% ipython --no-banner

In [1]: import numpy as np

In [2]: from numpy import linalg as LA

In [3]: np.set_printoptions(precision=2, suppress=True, linewidth=140, floatmode="fixed")

In [4]: X = np.load("data.npy")

In [5]: X
Out[5]: 
array([[ -9.18,  35.64, -12.07,   5.45,  23.96],
       [-13.88,  -9.15,  -6.64,   2.68,  -2.27],
       [  0.62,  20.64, -16.49,  72.85, -33.76],
       [-11.64,  33.61, -11.29,   6.15,  23.47],
       [-16.17,  -9.90,  -4.67,   3.86,  -1.26],
       [-16.00,  -9.37,  -6.26,   3.00,  -2.25],
       [-16.78,  -9.25,  -5.43,   3.18,  -3.54],
       [  1.26,  23.13, -15.37,  73.23, -35.89],
       [  3.26,  21.38, -13.23,  74.36, -34.08],
       [-16.28, -12.46,  -6.18,   2.22,  -4.32],
       [-17.53,  -9.66,  -5.78,   3.35,  -2.86],
       [-16.00,  -8.31,  -5.80,   1.89,  -0.50],
       [  4.10,  21.76, -13.19,  74.88, -33.21],
       [  2.69,  20.81, -13.83,  72.88, -33.15],
       [-14.98,  -9.22,  -6.28,   3.04,  -1.76],
       [  3.28,  21.45, -14.69,  75.07, -35.82],
       [-12.41,  35.48, -10.64,   5.71,  23.37],
       [-10.25,  36.69, -10.31,   5.69,  23.23],
       [-11.53,  35.28, -12.79,   5.72,  22.15],
       [-15.60, -10.69,  -7.96,   0.91,  -2.70],
       [-17.92,  -8.10,  -5.27,   2.49,  -2.28],
       [  3.64,  22.73, -12.64,  73.89, -35.35],
       [ -9.57,  35.83, -11.98,   4.83,  24.28],
       [-16.68, -10.23,  -5.46,   1.45,  -1.96],
       [  1.18,  22.00, -15.29,  72.24, -35.44],
       [-15.55, -11.01,  -6.42,   2.87,  -2.48],
       [  1.81,  21.97, -15.06,  74.30, -32.96]])

In [6]: U, s, vt = LA.svd(X)

In [7]: print(np.argmax(s[:-1] / (s[1:] + 1e-6)) + 1)
3

In [8]: out = U[:, :3] @ np.diag(s[:3]) @ vt[:3]

In [9]: round(float(np.abs(X - out).max()), 2)
Out[9]: 2.12

In [10]: LA.matrix_rank(X, rtol=0.05)
Out[10]: np.int64(3)

In [11]: C2 = np.cov(X, rowvar=False)

In [12]: np.round(np.corrcoef(X[:, 1], X[:, 4])[0, 1], 2)
Out[12]: np.float64(0.06)

In [13]: np.median(X, axis=0)
Out[13]: array([-11.64,  20.81, -10.64,   5.45,  -2.48])

In [14]: C2 = X.T @ X

In [15]: LA.svd(X, compute_uv=False) ** 2
Out[15]: array([66088.45, 12471.26,  4639.83,    27.69,    23.14])

In [16]: LA.eigvalsh(C2)[::-1]
Out[16]: array([66088.45, 12471.26,  4639.83,    27.69,    23.14])

In [17]: print(round(np.trace(C2), 2), np.round((X ** 2).sum(), 2))
83250.37 83250.37

In [18]: hat = X @ LA.solve(X.T @ X, X.T)

In [19]: np.round(np.trace(hat), 2)
Out[19]: np.float64(5.0)

In [20]: np.round(LA.eigvalsh(hat), 2) + 0
Out[20]: 
array([0.00, 0.00, 0.00, 0.00, 0.00, 0.00, 0.00, 0.00, 0.00, 0.00, 0.00, 0.00, 0.00, 0.00, 0.00, 0.00, 0.00, 0.00, 0.00, 0.00, 0.00, 0.00,
       1.00, 1.00, 1.00, 1.00, 1.00])

In [21]: hat @ X[:, 0]
Out[21]: 
array([ -9.18, -13.88,   0.62, -11.64, -16.17, -16.00, -16.78,   1.26,   3.26, -16.28, -17.53, -16.00,   4.10,   2.69, -14.98,   3.28,
       -12.41, -10.25, -11.53, -15.60, -17.92,   3.64,  -9.57, -16.68,   1.18, -15.55,   1.81])

In [22]: out = np.array([[0, -3, 2, 0, -2],
    ...:     [-2, 1, -2, -2, 0],
    ...:     [-3, 0, -3, 3, -2],
    ...:     [3, 3, 2, 1, 0],
    ...:     [0, 1, 1, -2, -1],
    ...:     [-2, -1, -2, 2, 1]])

In [23]: W0 = out.T @ out

In [24]: print(W0)
[[26  9 23 -6  4]
 [ 9 21  1 -3  4]
 [23  1 26 -9 -1]
 [-6 -3 -9 22 -2]
 [ 4  4 -1 -2 10]]

In [25]: r0 = np.array([-2, 1, 2, -1, -2])

In [26]: out = W0 + np.outer(r0, np.eye(5)[1])

In [27]: round(LA.det(out) / LA.det(W0), 2), np.round(1 + LA.solve(W0, r0)[1], 2)
Out[27]: (np.float64(2.97), np.float64(2.97))

In [28]: out
Out[28]: 
array([[26.00,  7.00, 23.00, -6.00,  4.00],
       [ 9.00, 22.00,  1.00, -3.00,  4.00],
       [23.00,  3.00, 26.00, -9.00, -1.00],
       [-6.00, -4.00, -9.00, 22.00, -2.00],
       [ 4.00,  2.00, -1.00, -2.00, 10.00]])

In [29]: LA.matrix_rank(out - W0)
Out[29]: np.int64(1)

In [30]: LA.matrix_rank(LA.inv(out) - LA.inv(W0), tol=1e-8)
Out[30]: np.int64(1)

In [31]: vals, V = LA.eig(W0)

In [32]: np.sort(LA.eigvals(W0 @ W0))
Out[32]: array([   0.07,   79.99,  347.74,  503.36, 2993.84])

In [33]: np.sort(LA.eigvals(W0.T))
Out[33]: array([ 0.26,  8.94, 18.65, 22.44, 54.72])

In [34]: out = W0 / LA.norm(W0, axis=1, keepdims=True)

In [35]: C2 = out @ out.T

In [36]: C2
Out[36]: 
array([[ 1.00,  0.56,  0.96, -0.58,  0.39],
       [ 0.56,  1.00,  0.33, -0.34,  0.60],
       [ 0.96,  0.33,  1.00, -0.64,  0.19],
       [-0.58, -0.34, -0.64,  1.00, -0.31],
       [ 0.39,  0.60,  0.19, -0.31,  1.00]])

In [37]: J = np.load("case9.npy")

In [38]: print(J)
[[-2  0  2 -1 -2 -1]
 [ 0  4  3  4 -1  4]
 [ 2  3  2 -1  0  4]
 [-1  4 -1 -4 -2 -4]
 [-2 -1  0 -2 -6  0]
 [-1  4  4 -4  0 -2]]

In [39]: U, s, vt = LA.svd(J)

In [40]: s
Out[40]: array([10.30,  9.12,  6.55,  3.68,  3.51,  0.11])

In [41]: np.argmax(s[:-1] / (s[1:] + 1e-6)) + 1
Out[41]: np.int64(5)

In [42]: out = U[:, :5] @ np.diag(s[:5]) @ vt[:5]

In [43]: LA.matrix_rank(out)
Out[43]: np.int64(5)

In [44]: print(LA.matrix_rank(J, rtol=0.05))
5

In [45]: Q, V = LA.qr(J[:, :5])[0], LA.qr(J[:, 5:])[0]

In [46]: s = LA.svd(Q.T @ V, compute_uv=False)

In [47]: round(LA.norm(Q @ Q.T - V @ V.T, 2), 2)
Out[47]: np.float64(1.0)

In [48]: out = J / np.sqrt((J ** 2).mean(axis=1, keepdims=True))

In [49]: out[2]
Out[49]: array([ 0.84,  1.26,  0.84, -0.42,  0.00,  1.68])

In [50]: print(LA.matrix_rank(out) == LA.matrix_rank(J))
True

In [51]: out = J[0, 0] * J[1:] - np.outer(J[1:, 0], J[0])

In [52]: out
Out[52]: 
array([[ 0, -8, -6, -8,  2, -8],
       [ 0, -6, -8,  4,  4, -6],
       [ 0, -8,  4,  7,  2,  7],
       [ 0,  2,  4,  2,  8, -2],
       [ 0, -8, -6,  7, -2,  3]])

In [53]: LA.matrix_rank(out), LA.matrix_rank(J)
Out[53]: (np.int64(5), np.int64(6))

In [54]: out = np.array([[-2.0], [-0.1], [-0.4], [0.4]])

In [55]: Z = np.array([[-0.5, 2.1, -0.2, 0.6]])

In [56]: E = out @ Z

In [57]: E
Out[57]: 
array([[ 1.00, -4.20,  0.40, -1.20],
       [ 0.05, -0.21,  0.02, -0.06],
       [ 0.20, -0.84,  0.08, -0.24],
       [-0.20,  0.84, -0.08,  0.24]])

In [58]: LA.matrix_rank(E, rtol=0.1)
Out[58]: np.int64(1)

In [59]: print(np.argsort(-LA.norm(E, axis=0).round(6), kind="stable")[:3])
[1 3 0]

In [60]: LA.cond(E) > 100
Out[60]: np.True_

In [61]: mat = np.array([[6.0, 1.0, 1.0, 1.0, 1.0],
    ...:     [1.0, 6.0, 1.0, 1.0, 1.0],
    ...:     [1.0, 1.0, 6.0, 1.0, 1.0],
    ...:     [1.0, 1.0, 1.0, 6.0, 1.0],
    ...:     [1.0, 1.0, 1.0, 1.0, 6.0]])

In [62]: np.einsum("ii->", mat)
Out[62]: np.float64(30.0)

In [63]: round(LA.det(mat.T), 2)
Out[63]: np.float64(6250.0)

In [64]: round(LA.eigvals(mat).sum().real, 2)
Out[64]: np.float64(30.0)

In [65]: np.poly(mat)
Out[65]: array([    1.00,   -30.00,   350.00, -2000.00,  5625.00, -6250.00])

In [66]: print(np.einsum("ij,ji->", mat, mat))
200.0

In [67]: Lm = LA.cholesky(mat)

In [68]: Lm @ Lm.T
Out[68]: 
array([[6.00, 1.00, 1.00, 1.00, 1.00],
       [1.00, 6.00, 1.00, 1.00, 1.00],
       [1.00, 1.00, 6.00, 1.00, 1.00],
       [1.00, 1.00, 1.00, 6.00, 1.00],
       [1.00, 1.00, 1.00, 1.00, 6.00]])

In [69]: th = np.radians(172)

In [70]: r_ = np.eye(5)

In [71]: r_[0, 0] = r_[3, 3] = np.cos(th)

In [72]: r_[0, 3], r_[3, 0] = -np.sin(th), np.sin(th)

In [73]: r_
Out[73]: 
array([[-0.99,  0.00,  0.00, -0.14,  0.00],
       [ 0.00,  1.00,  0.00,  0.00,  0.00],
       [ 0.00,  0.00,  1.00,  0.00,  0.00],
       [ 0.14,  0.00,  0.00, -0.99,  0.00],
       [ 0.00,  0.00,  0.00,  0.00,  1.00]])

In [74]: out = mat @ r_.T

In [75]: LA.svd(mat, compute_uv=False), LA.svd(out, compute_uv=False)
Out[75]: 
(array([10.00,  5.00,  5.00,  5.00,  5.00]),
 array([10.00,  5.00,  5.00,  5.00,  5.00]))

In [76]: np.allclose(LA.norm(mat, axis=1), LA.norm(out, axis=1))
Out[76]: True

In [77]: out
Out[77]: 
array([[-6.08,  1.00,  1.00, -0.16,  1.00],
       [-1.13,  6.00,  1.00, -0.85,  1.00],
       [-1.13,  1.00,  6.00, -0.85,  1.00],
       [-1.83,  1.00,  1.00, -5.80,  1.00],
       [-1.13,  1.00,  1.00, -0.85,  6.00]])

In [78]: U, s, vt = LA.svd(mat, full_matrices=False)

In [79]: print(np.round(U.T @ U, 2) + 0)
[[1.00 0.00 0.00 0.00 0.00]
 [0.00 1.00 0.00 0.00 0.00]
 [0.00 0.00 1.00 0.00 0.00]
 [0.00 0.00 0.00 1.00 0.00]
 [0.00 0.00 0.00 0.00 1.00]]

In [80]: print(np.cumsum(s ** 2) / np.sum(s ** 2))
[0.50 0.63 0.75 0.88 1.00]

In [81]: U.shape, s.shape, vt.shape
Out[81]: ((5, 5), (5,), (5, 5))

In [82]: np.abs(vt[0])
Out[82]: array([0.45, 0.45, 0.45, 0.45, 0.45])

In [83]: print(np.abs(U[:, 0]).round(6).argmax())
0

In [84]: np.round(vt @ vt.T, 2) + 0
Out[84]: 
array([[1.00, 0.00, 0.00, 0.00, 0.00],
       [0.00, 1.00, 0.00, 0.00, 0.00],
       [0.00, 0.00, 1.00, 0.00, 0.00],
       [0.00, 0.00, 0.00, 1.00, 0.00],
       [0.00, 0.00, 0.00, 0.00, 1.00]])

In [85]: np.allclose(U * s @ vt, mat)
Out[85]: True

In [86]: np.round(np.sqrt((s ** 2).sum()), 2), round(float(LA.norm(mat)), 2)
Out[86]: (np.float64(14.14), 14.14)

In [87]: np.round(U.T @ mat @ vt.T, 2) + 0
Out[87]: 
array([[10.00,  0.00,  0.00,  0.00,  0.00],
       [ 0.00,  5.00,  0.00,  0.00,  0.00],
       [ 0.00,  0.00,  5.00,  0.00,  0.00],
       [ 0.00,  0.00,  0.00,  5.00,  0.00],
       [ 0.00,  0.00,  0.00,  0.00,  5.00]])

In [88]: r0, g = mat[4], mat[0]

In [89]: print(r0 @ r0)
40.0

In [90]: print(r0 @ g)
15.0

In [91]: p = (r0 @ g) / (r0 @ r0) * r0

In [92]: np.outer(r0, g)
Out[92]: 
array([[ 6.00,  1.00,  1.00,  1.00,  1.00],
       [ 6.00,  1.00,  1.00,  1.00,  1.00],
       [ 6.00,  1.00,  1.00,  1.00,  1.00],
       [ 6.00,  1.00,  1.00,  1.00,  1.00],
       [36.00,  6.00,  6.00,  6.00,  6.00]])

In [93]: (g - p) @ r0
Out[93]: np.float64(0.0)

In [94]: rng = np.random.default_rng(81508)

In [95]: F = (rng.random((4, 4)) < 0.3) + np.eye(4)

In [96]: F /= F.sum(axis=1, keepdims=True)

In [97]: F
Out[97]: 
array([[1.00, 0.00, 0.00, 0.00],
       [0.00, 0.50, 0.50, 0.00],
       [0.33, 0.00, 0.67, 0.00],
       [0.00, 0.00, 0.00, 1.00]])

In [98]: # row-stochastic, so 1 is an eigenvalue

In [99]: vals, V = LA.eig(F)

In [100]: np.sort(LA.eigvals(F.T))
Out[100]: array([0.50, 0.67, 1.00, 1.00])

In [101]: F @ V[:, 0] - vals[0] * V[:, 0]
Out[101]: array([0.00, 0.00, 0.00, 0.00])

In [102]: np.sort(LA.eigvals(F @ F))
Out[102]: array([0.25, 0.44, 1.00, 1.00])

In [103]: arr = np.load("m.npy")

In [104]: print(arr)
[[3 1]
 [2 0]
 [2 0]]

In [105]: # rows 1 and 2 are equal

In [106]: out = arr + rng.integers(-2, 3, (3, 1)) @ rng.integers(-2, 3, (1, 2))

In [107]: out
Out[107]: 
array([[ 5, -1],
       [ 6, -4],
       [ 4, -2]])

In [108]: np.round(LA.svd(out - arr, compute_uv=False), 2) + 0
Out[108]: array([6.93, 0.00])

In [109]: print(out - arr)
[[ 2 -2]
 [ 4 -4]
 [ 2 -2]]

In [110]: print(np.abs(out - arr).sum(axis=1))
[4 8 4]

In [111]: r0 = np.array([-2, -2, 1])

In [112]: np.correlate(arr[2], arr[1], "full")
Out[112]: array([0, 4, 0])

In [113]: np.convolve(arr[2], r0)
Out[113]: array([-4, -4,  2,  0])

In [114]: Q, V = LA.qr(arr[:, :1])[0], LA.qr(arr[:, 1:])[0]

In [115]: s = LA.svd(Q.T @ V, compute_uv=False)

In [116]: np.degrees(np.arccos(s.clip(0, 1)))
Out[116]: array([43.31])

In [117]: (s > 0.9).sum()
Out[117]: np.int64(0)

In [118]: out = np.array([[1, 3, 0], [1, 3, 1], [0, 0, 3]])

In [119]: Z = np.array([[3, -2], [-1, -3]])

In [120]: A = np.block([[out, np.zeros((3, 2))], [np.zeros((2, 3)), Z]])

In [121]: A
Out[121]: 
array([[ 1.00,  3.00,  0.00,  0.00,  0.00],
       [ 1.00,  3.00,  1.00,  0.00,  0.00],
       [ 0.00,  0.00,  3.00,  0.00,  0.00],
       [ 0.00,  0.00,  0.00,  3.00, -2.00],
       [ 0.00,  0.00,  0.00, -1.00, -3.00]])

In [122]: # rank 4

In [123]: round(np.abs(LA.eigvals(A)).max(), 2)
Out[123]: np.float64(4.0)

In [124]: (A + A.T) / 2
Out[124]: 
array([[ 1.00,  2.00,  0.00,  0.00,  0.00],
       [ 2.00,  3.00,  0.50,  0.00,  0.00],
       [ 0.00,  0.50,  3.00,  0.00,  0.00],
       [ 0.00,  0.00,  0.00,  3.00, -1.50],
       [ 0.00,  0.00,  0.00, -1.50, -3.00]])

In [125]: np.allclose(A, A.T)
Out[125]: False

In [126]: np.round(LA.det(A), 2)
Out[126]: np.float64(0.0)

In [127]: LA.matrix_power(A, 3)
Out[127]: 
array([[ 16.00,  48.00,  21.00,   0.00,   0.00],
       [ 16.00,  48.00,  30.00,   0.00,   0.00],
       [  0.00,   0.00,  27.00,   0.00,   0.00],
       [  0.00,   0.00,   0.00,  33.00, -22.00],
       [  0.00,   0.00,   0.00, -11.00, -33.00]])

In [128]: (A - A.T) / 2
Out[128]: 
array([[ 0.00,  1.00,  0.00,  0.00,  0.00],
       [-1.00,  0.00,  0.50,  0.00,  0.00],
       [ 0.00, -0.50,  0.00,  0.00,  0.00],
       [ 0.00,  0.00,  0.00,  0.00, -0.50],
       [ 0.00,  0.00,  0.00,  0.50,  0.00]])

In [129]: print(np.allclose(A @ A.T, A.T @ A))
False
